% python3 -q
>>> import numpy as np
>>> from numpy import linalg as LA
>>> np.set_printoptions(suppress=True, linewidth=140)
>>> rd = lambda a: np.round(a, 1) + 0
>>> mat = np.load("out17.npy")
>>> rd(mat)
array([[0. , 0.1, 0.1],
       [0.1, 0.3, 0.5],
       [0.1, 0.5, 0.7]])
>>> w, V = LA.eigh(mat)
>>> rd(V @ np.diag(w) @ V.T)
array([[0. , 0.1, 0.1],
       [0.1, 0.3, 0.5],
       [0.1, 0.5, 0.7]])
>>> rd(V.T @ mat @ V)
array([[0., 0., 0.],
       [0., 0., 0.],
       [0., 0., 1.]])
>>> rd(w)
array([0., 0., 1.])
>>> np.unique(w.round(6) + 0, return_counts=True)[1]
array([2, 1])
>>> rd(w.sum()), np.trace(mat)
(np.float64(1.0), np.float64(1.0))
>>> rd(V.T @ V)
array([[1., 0., 0.],
       [0., 1., 0.],
       [0., 0., 1.]])
>>> np.abs(V[:, -1]).round(6).argmax()
np.int64(2)
>>> rd(np.abs(V[:, -1]))
array([0.1, 0.6, 0.8])
>>> rd(mat - mat[0])
array([[0. , 0. , 0. ],
       [0.1, 0.3, 0.4],
       [0.1, 0.4, 0.6]])
>>> rd(LA.svd(mat, compute_uv=False))
array([1., 0., 0.])
>>> rd(mat.mean(axis=0))
array([0.1, 0.3, 0.4])
>>> rd(mat.sum(axis=0))
array([0.2, 0.9, 1.2])
>>> LA.rank(mat)
Traceback (most recent call last):
  File "<python-input-19>", line 1, in <module>
    LA.rank(mat)
    ^^^^^^^
AttributeError: module 'numpy.linalg' has no attribute 'rank'
>>> rd(np.abs(mat).max())
np.float64(0.7)
>>> mat.shape
(3, 3)
>>> rd(np.diff(mat, axis=0))
array([[0.1, 0.3, 0.4],
       [0. , 0.1, 0.2]])
>>> x0 = np.array([0, 5, 0])
>>> rd((x0 - mat @ x0) @ (mat @ x0))
np.float64(0.0)
>>> M = np.load("x.npy")
>>> rd(M)
array([[  5.5,  -9.3,  14.5, -12.3,   8.7],
       [  4.5,  -8.1,  11.8,  -9.4,   6.6],
       [  4. ,  -7.3,  10.4,  -7.8,   5.5],
       [  3.4,  -6.5,   8.8,  -6.2,   4.4],
       [  3.2,  -6.2,   8.3,  -5.6,   4. ],
       [  3. ,  -6. ,   7.8,  -5.2,   3.7],
       [  3. ,  -5.9,   7.8,  -5.2,   3.7],
       [  2.7,  -5.5,   7.1,  -4.5,   3.2],
       [  2.1,  -4.8,   5.7,  -3.2,   2.4],
       [  2. ,  -4.5,   5.4,  -2.9,   2.2],
       [  1.1,  -3.1,   3.2,  -1.1,   1.1],
       [  1. ,  -3. ,   3. ,  -1. ,   1. ],
       [  0.2,  -1.4,   1. ,   0.1,   0.3],
       [  0. ,  -1.1,   0.7,   0.2,   0.3],
       [  0. ,  -1. ,   0.7,   0.2,   0.3],
       [  0. ,  -1. ,   0.6,   0.3,   0.2],
       [ -0.1,  -0.5,   0.2,   0.2,   0.2],
       [ -0.1,  -0.4,   0.2,   0.2,   0.2],
       [  0. ,  -0.1,   0. ,   0. ,   0. ],
       [  0. ,   0. ,   0. ,   0. ,   0. ],
       [  0.1,   0.1,   0. ,  -0.1,  -0.1],
       [  0.3,   0.1,   0.1,  -0.2,  -0.3],
       [  0.5,   0.1,   0.2,  -0.3,  -0.6],
       [  0.6,   0.1,   0.2,  -0.3,  -0.7],
       [  1.3,  -0.1,   0.5,  -0.2,  -1.6],
       [  2.9,  -0.9,   1. ,   0.9,  -4.7],
       [  2.9,  -0.9,   1. ,   0.9,  -4.8],
       [  3. ,  -1. ,   1. ,   1. ,  -4.9],
       [  3.4,  -1.2,   1.1,   1.4,  -5.8],
       [  3.6,  -1.4,   1.1,   1.7,  -6.4],
       [  3.6,  -1.4,   1.1,   1.7,  -6.4],
       [  3.7,  -1.4,   1.1,   1.7,  -6.5],
       [  4.1,  -1.7,   1.2,   2.3,  -7.6],
       [  5.1,  -2.4,   1.2,   3.8, -10.2],
       [  6.2,  -3.1,   1.1,   5.5, -13.2],
       [  6.3,  -3.2,   1.1,   5.8, -13.7],
       [  7.5,  -4.1,   0.9,   8.2, -17.4],
       [  8.6,  -4.9,   0.6,  10.5, -20.9],
       [  9.2,  -5.4,   0.3,  12. , -23.2]])
>>> rng = np.random.default_rng(1860)
>>> labels = rng.permutation(3)
>>> labels
array([0, 2, 1])
>>> B = mat[labels][:, labels]
>>> np.allclose(B, mat)
False
>>> C2 = M.T @ M
>>> LA.matrix_rank(C2)
np.int64(3)
>>> rd(LA.svd(M, compute_uv=False) ** 2)
array([3275.2, 1826.5,   27.5,    0. ,    0. ])
>>> rd(np.diag(C2))
array([ 537.1,  564.2,  872.4,  884.1, 2271.5])
>>> rd(LA.norm(M, 1)), rd(LA.norm(M, np.inf))
(np.float64(197.3), np.float64(50.3))
>>> rd(LA.norm(M, "nuc"))
np.float64(105.2)
>>> rd(LA.norm(M) ** 2 / LA.norm(M, 2) ** 2)
np.float64(1.6)
>>> rd(LA.norm(M, 2))
np.float64(57.2)
>>> LA.norm(M, axis=1).argmax()
np.int64(38)
>>> feats = np.load("test2.npy")
>>> feats
array([[ 0,  3,  2,  2],
       [-3,  0, -1, -3],
       [-2,  1,  0,  3],
       [-2,  3, -3,  0]])
>>> P = np.triu(np.array([[-1, 1, 0, 0], [-2, 0, -1, 1], [2, -2, 0, 2], [1, -2, 2, 2]]), 1) + np.eye(4)
>>> B = P @ feats @ LA.inv(P)
>>> np.trace(B), np.trace(feats)
(np.float64(0.0), np.int64(0))
>>> P @ feats - feats @ P
array([[ -3.,   0.,   2., -10.],
       [  0.,   5.,  -3.,  -1.],
       [ -4.,   8.,  -5.,  -1.],
       [  0.,   2.,   3.,   3.]])
>>> LA.matrix_rank(B)
np.int64(4)
>>> np.unique(mat.round(6), axis=0).shape
(3, 3)
>>> np.abs(np.diag(LA.qr(mat)[1])) > 1e-9
array([ True, False, False])
>>> rd(mat @ LA.pinv(mat) @ mat)
array([[0. , 0.1, 0.1],
       [0.1, 0.3, 0.5],
       [0.1, 0.5, 0.7]])
>>> labels = rng.permutation(4)
>>> labels
array([2, 0, 3, 1])
>>> B = feats[labels][:, labels]
>>> rd(LA.det(B)), rd(LA.det(feats[labels]))
(np.float64(169.0), np.float64(-169.0))
>>> np.allclose(B, feats)
False
>>> np.trace(B)
np.int64(0)
>>> arr = np.load("case14.npy")
>>> arr
array([[ 2.1, -0.3, -0.8,  0.3, 16. ,  1.3, -0.2],
       [ 0. ,  1. , -0.6,  0.6, -6. , -0.5,  0.2],
       [ 1.2,  1. ,  0.3,  0.5, -6. , -0.8,  1.2]])
>>> B = arr / np.sqrt((arr ** 2).mean(axis=1, keepdims=True))
>>> rd(B[1])
array([ 0. ,  0.4, -0.3,  0.3, -2.6, -0.2,  0.1])
>>> rd(arr - arr.mean(axis=1, keepdims=True))
array([[-0.5, -2.9, -3.4, -2.3, 13.4, -1.3, -2.8],
       [ 0.8,  1.8,  0.2,  1.4, -5.2,  0.3,  1. ],
       [ 1.6,  1.4,  0.7,  0.9, -5.6, -0.4,  1.6]])
>>> LA.matrix_rank(arr - arr.mean(axis=1, keepdims=True))
np.int64(3)
>>> E = np.array([[8, -3, -8, 6, -2, 5, -4],
...     [7, 3, 1, 0, 4, 9, 8],
...     [0, 4, -7, 9, -7, 0, 0],
...     [36, 9, -4, 6, 14, 41, 28]])
>>> f = np.array([2, 0, 2, 0])
>>> B = feats + np.outer(f, np.eye(4)[0])
>>> B
array([[ 2.,  3.,  2.,  2.],
       [-3.,  0., -1., -3.],
       [ 0.,  1.,  0.,  3.],
       [-2.,  3., -3.,  0.]])
>>> B = E[0, 0] * E[1:] - np.outer(E[1:, 0], E[0])
>>> B
array([[   0,   45,   64,  -42,   46,   37,   92],
       [   0,   32,  -56,   72,  -56,    0,    0],
       [   0,  180,  256, -168,  184,  148,  368]])
>>> np.flatnonzero(~B.round(6).any(axis=1))
array([], dtype=int64)
>>> LA.matrix_rank(B), LA.matrix_rank(E)
(np.int64(2), np.int64(3))
>>> r = LA.matrix_rank(E)
>>> r
np.int64(3)
>>> null = LA.svd(E)[2][r:].T
>>> null.shape
(7, 4)
>>> rd(null @ null.T)
array([[ 0.5,  0.2,  0.2, -0.1, -0.2, -0.4,  0. ],
       [ 0.2,  0.6,  0. , -0.2,  0.1,  0. , -0.4],
       [ 0.2,  0. ,  0.6,  0.3, -0.2,  0.1, -0.2],
       [-0.1, -0.2,  0.3,  0.6,  0.3, -0.1,  0. ],
       [-0.2,  0.1, -0.2,  0.3,  0.7, -0.2, -0.1],
       [-0.4,  0. ,  0.1, -0.1, -0.2,  0.6, -0.2],
       [ 0. , -0.4, -0.2,  0. , -0.1, -0.2,  0.4]])
>>> rd(E @ null)
array([[0., 0., 0., 0.],
       [0., 0., 0., 0.],
       [0., 0., 0., 0.],
       [0., 0., 0., 0.]])
>>> np.allclose(E @ null, 0)
True
>>> [int(LA.matrix_rank(E[:i])) for i in range(1, len(E) + 1)]
[1, 2, 3, 3]
>>> [int(LA.matrix_rank(E[:, :j + 1])) for j in range(7)]
[1, 2, 3, 3, 3, 3, 3]
>>> B = np.array([[1, 1], [1, -1]])
>>> F = np.kron(B, np.kron(B, B))[rng.permutation(8)][:4]
>>> F
array([[ 1,  1,  1,  1,  1,  1,  1,  1],
       [ 1,  1, -1, -1, -1, -1,  1,  1],
       [ 1, -1,  1, -1, -1,  1, -1,  1],
       [ 1,  1,  1,  1, -1, -1, -1, -1]])
>>> C2 = F.T @ F
>>> LA.matrix_rank(C2)
np.int64(4)
>>> rd(LA.svd(F, compute_uv=False) ** 2)
array([8., 8., 8., 8.])
>>> np.allclose(C2, C2.T)
True
>>> np.trace(C2), (F ** 2).sum()
(np.int64(32), np.int64(32))
>>> B = np.array([[2, 1],
...     [-1, 0],
...     [-3, 3],
...     [3, 3],
...     [-2, 0],
...     [-2, 0],
...     [-2, -2],
...     [-1, 2]])
>>> B.T @ F.T
array([[-6,  2, -2,  8],
       [ 7, -5,  5,  7]])
>>> np.einsum("ik,kj->ij", F, B)
array([[-6,  7],
       [ 2, -5],
       [-2,  5],
       [ 8,  7]])
>>> np.vstack([F, B.T]).shape
(6, 8)
>>> LA.matrix_rank(np.vstack([F, B.T]))
np.int64(6)
>>> np.einsum("ik,kj->ji", F, B)
array([[-6,  2, -2,  8],
       [ 7, -5,  5,  7]])
>>> f, r1 = F[1], F[0]
>>> f @ f
np.int64(8)
>>> f @ r1
np.int64(0)
>>> pr = (f @ r1) / (f @ f) * f
>>> (r1 - pr) @ f
np.float64(0.0)
>>> np.outer(f, r1)
array([[ 1,  1,  1,  1,  1,  1,  1,  1],
       [ 1,  1,  1,  1,  1,  1,  1,  1],
       [-1, -1, -1, -1, -1, -1, -1, -1],
       [-1, -1, -1, -1, -1, -1, -1, -1],
       [-1, -1, -1, -1, -1, -1, -1, -1],
       [-1, -1, -1, -1, -1, -1, -1, -1],
       [ 1,  1,  1,  1,  1,  1,  1,  1],
       [ 1,  1,  1,  1,  1,  1,  1,  1]])
>>> r1 - pr
array([1., 1., 1., 1., 1., 1., 1., 1.])
>>> rd(LA.norm(f + r1) ** 2 + LA.norm(f - r1) ** 2)
np.float64(32.0)
>>> pr
array([ 0.,  0., -0., -0., -0., -0.,  0.,  0.])
>>> m1 = np.array([[0.0, 1.9, 2.1, -0.4, 1.5, -0.4],
...     [-0.8, 2.0, 0.7, -0.5, -0.7, -0.3],
...     [-1.1, -0.1, -0.7, -0.3, -0.9, -0.5],
...     [-1.3, 0.4, -0.9, 0.7, -1.6, 1.5],
...     [-0.8, 0.5, -0.8, -0.5, 0.9, -1.1],
...     [-1.6, 1.3, 0.1, 0.1, 0.8, 0.3],
...     [0.7, 0.0, 0.2, -0.6, -0.1, 0.3],
...     [-0.8, -0.3, 1.8, -0.5, 1.0, -0.4],
...     [-1.2, -0.2, -1.7, 1.3, 0.8, -0.8],
...     [-0.6, -0.4, -0.3, -0.8, -0.5, -0.2]])
>>> m1[:, 1] *= 20
>>> m1
array([[ 0. , 38. ,  2.1, -0.4,  1.5, -0.4],
       [-0.8, 40. ,  0.7, -0.5, -0.7, -0.3],
       [-1.1, -2. , -0.7, -0.3, -0.9, -0.5],
       [-1.3,  8. , -0.9,  0.7, -1.6,  1.5],
       [-0.8, 10. , -0.8, -0.5,  0.9, -1.1],
       [-1.6, 26. ,  0.1,  0.1,  0.8,  0.3],
       [ 0.7,  0. ,  0.2, -0.6, -0.1,  0.3],
       [-0.8, -6. ,  1.8, -0.5,  1. , -0.4],
       [-1.2, -4. , -1.7,  1.3,  0.8, -0.8],
       [-0.6, -8. , -0.3, -0.8, -0.5, -0.2]])
>>> B = np.array([[1, 1], [0, 0]])
>>> cent = np.kron(B, mat)
>>> rd(cent)
array([[0. , 0.1, 0.1, 0. , 0.1, 0.1],
       [0.1, 0.3, 0.5, 0.1, 0.3, 0.5],
       [0.1, 0.5, 0.7, 0.1, 0.5, 0.7],
       [0. , 0. , 0. , 0. , 0. , 0. ],
       [0. , 0. , 0. , 0. , 0. , 0. ],
       [0. , 0. , 0. , 0. , 0. , 0. ]])
>>> rd(LA.norm(cent, 2)), rd(LA.norm(B, 2) * LA.norm(mat, 2))
(np.float64(1.4), np.float64(1.4))
>>> A = np.array([[-5, 0, -10], [2, -3, -5], [-4, 0, -8]])
>>> C2 = m1.T @ m1
>>> rd(np.diag(C2))
array([   9.7, 4004. ,   13.1,    4.2,    9.5,    5. ])
>>> rd(LA.eigvalsh(C2)[::-1])
array([4008.3,   17.3,   10.3,    4.8,    3.8,    0.9])
>>> (m1 @ m1.T).shape
(10, 10)
>>> np.allclose(C2, C2.T)
True
>>> rd(C2)
array([[   9.7,  -75.4,    2.8,   -1. ,    0.1,    0.8],
       [ -75.4, 4004. ,   95. ,  -27.2,   42.6,  -10.2],
       [   2.8,   95. ,   13.1,   -4.2,    4.7,   -0.4],
       [  -1. ,  -27.2,   -4.2,    4.2,   -0.5,    1.2],
       [   0.1,   42.6,    4.7,   -0.5,    9.5,   -4.1],
       [   0.8,  -10.2,   -0.4,    1.2,   -4.1,    5. ]])
>>> def softmax(z):
...     e = np.exp(z - z.max(axis=-1, keepdims=True))
...     return e / e.sum(axis=-1, keepdims=True)
... 
>>> rd(softmax(C2[2]))
array([0., 1., 0., 0., 0., 0.])
>>> rd(softmax(C2[2] + -3))
array([0., 1., 0., 0., 0., 0.])
>>> softmax(C2).sum(axis=1)
array([1., 1., 1., 1., 1., 1.])
>>> scores = C2 @ C2.T / np.sqrt(6)
>>> softmax(scores).round(6).argmax(axis=1)
array([0, 1, 1, 0, 1, 0])
>>> rd(softmax(scores))
array([[1., 0., 0., 0., 0., 0.],
       [0., 1., 0., 0., 0., 0.],
       [0., 1., 0., 0., 0., 0.],
       [1., 0., 0., 0., 0., 0.],
       [0., 1., 0., 0., 0., 0.],
       [1., 0., 0., 0., 0., 0.]])
>>> rd(softmax(scores)[2] @ C2)
array([ -75.4, 4004. ,   95. ,  -27.2,   42.6,  -10.2])
